% python3 -q
>>> import numpy as np
>>> import numpy.linalg as la
>>> np.set_printoptions(precision=2, suppress=True, linewidth=140)
>>> rd = lambda a: np.round(a, 2) + 0
>>> X = np.array([[0.4, -1.2, -1.1],
...     [-0.4, -1.1, -0.1],
...     [-0.7, -1.4, 0.0],
...     [-0.7, 0.2, -1.0],
...     [0.9, -0.4, 0.6],
...     [-0.5, -1.5, -0.4],
...     [-0.6, 1.5, 0.1],
...     [1.3, -0.9, -1.1],
...     [1.5, 0.2, 1.2],
...     [0.1, -0.8, -0.7],
...     [-1.0, 1.1, 0.6],
...     [2.1, -0.5, -0.5],
...     [-1.6, -1.4, -0.8],
...     [-0.9, -0.3, -0.3],
...     [-0.2, 1.5, -0.6],
...     [0.1, 1.4, 0.8]])
>>> X[4] *= 5
>>> print(X)
[[ 0.4 -1.2 -1.1]
 [-0.4 -1.1 -0.1]
 [-0.7 -1.4  0. ]
 [-0.7  0.2 -1. ]
 [ 4.5 -2.   3. ]
 [-0.5 -1.5 -0.4]
 [-0.6  1.5  0.1]
 [ 1.3 -0.9 -1.1]
 [ 1.5  0.2  1.2]
 [ 0.1 -0.8 -0.7]
 [-1.   1.1  0.6]
 [ 2.1 -0.5 -0.5]
 [-1.6 -1.4 -0.8]
 [-0.9 -0.3 -0.3]
 [-0.2  1.5 -0.6]
 [ 0.1  1.4  0.8]]
>>> vec = np.array([1, -1, 0])
>>> target = X @ vec
>>> rd(la.lstsq(X, target)[0])
array([ 1., -1.,  0.])
>>> rd(la.solve(X.T @ X, X.T @ target))
array([ 1., -1.,  0.])
>>> rd(target)
array([ 1.6,  0.7,  0.7, -0.9,  6.5,  1. , -2.1,  2.2,  1.3,  0.9, -2.1,  2.6, -0.2, -0.6, -1.7, -1.3])
>>> rng = np.random.default_rng(601)
>>> target = target + 0.1 * rng.normal(size=16)
>>> rd(target)
array([ 1.68,  0.7 ,  0.76, -0.86,  6.5 ,  0.84, -1.98,  2.25,  1.23,  0.82, -1.95,  2.76, -0.19, -0.57, -1.66, -1.39])
>>> b, *_ = la.lstsq(X, target)
>>> b.round()
array([ 1., -1., -0.])
>>> proj = X @ la.solve(X.T @ X, X.T)
>>> rd(np.trace(proj))
np.float64(3.0)
>>> np.allclose(proj @ proj, proj)
True
>>> rd(np.diag(proj))
array([0.17, 0.09, 0.17, 0.06, 0.78, 0.14, 0.1 , 0.29, 0.1 , 0.06, 0.13, 0.31, 0.24, 0.04, 0.17, 0.12])
>>> la.matrix_rank(np.eye(16) - proj)
np.int64(13)
>>> rd(la.eigvalsh(proj))
array([0., 0., 0., 0., 0., 0., 0., 0., 0., 0., 0., 0., 0., 1., 1., 1.])
>>> D = la.norm(X[:, None] - X[None], axis=-1)
>>> D[2].round(6).argsort(kind="stable")[:4]
array([ 2,  1,  5, 13])
>>> print((D + 1e9 * np.eye(16)).round(6).argmin(axis=1))
[ 9  2  1 13  8  2 10  0 15  0  6  7  5  3  6  6]
>>> W0 = np.load("dump.npy")
>>> W0
array([[3, 2, 3, 3, 1],
       [0, 1, 2, 3, 3],
       [0, 0, 2, 1, 1],
       [0, 0, 0, 0, 0],
       [0, 0, 0, 0, 1]])
>>> W1 = np.array([[-3, -1, 3, -2, -3, 0],
...     [0, 2, -3, 0, 3, 1],
...     [3, -2, 0, 3, -2, 2],
...     [0, 3, -2, 0, 0, 2],
...     [-3, 2, -2, 3, 0, -2]])
>>> b = np.array([7, 5, 8, 6, 3, 4])
>>> H = np.maximum(W0 @ W1 + b, 0)
>>> (H > 0).astype(int)
array([[1, 1, 1, 1, 0, 1],
       [1, 1, 0, 1, 1, 1],
       [1, 1, 1, 1, 0, 1],
       [1, 1, 1, 1, 1, 1],
       [1, 1, 1, 1, 1, 1]])
>>> H
array([[ 4, 11,  3, 12,  0, 16],
       [ 4, 18,  0, 21,  2,  9],
       [10,  6,  4, 15,  0,  8],
       [ 7,  5,  8,  6,  3,  4],
       [ 4,  7,  6,  9,  3,  2]])
>>> (H > 0).mean(axis=0)
array([1. , 1. , 0.8, 1. , 0.6, 1. ])
>>> la.matrix_rank(H)
np.int64(5)
>>> basis = np.array([[-2, 2, 0],
...     [1, 2, -2],
...     [1, 1, 0],
...     [0, -1, 1],
...     [0, -1, -1],
...     [2, 2, 1]])
>>> W1 @ basis
array([[  8,   0,   3],
       [  1,   0,  -6],
       [ -4,   5,  11],
       [  5,   8,  -4],
       [  2, -11,  -3]])
>>> (H @ basis).round(6).argmax(axis=1)
array([1, 1, 1, 1, 1])
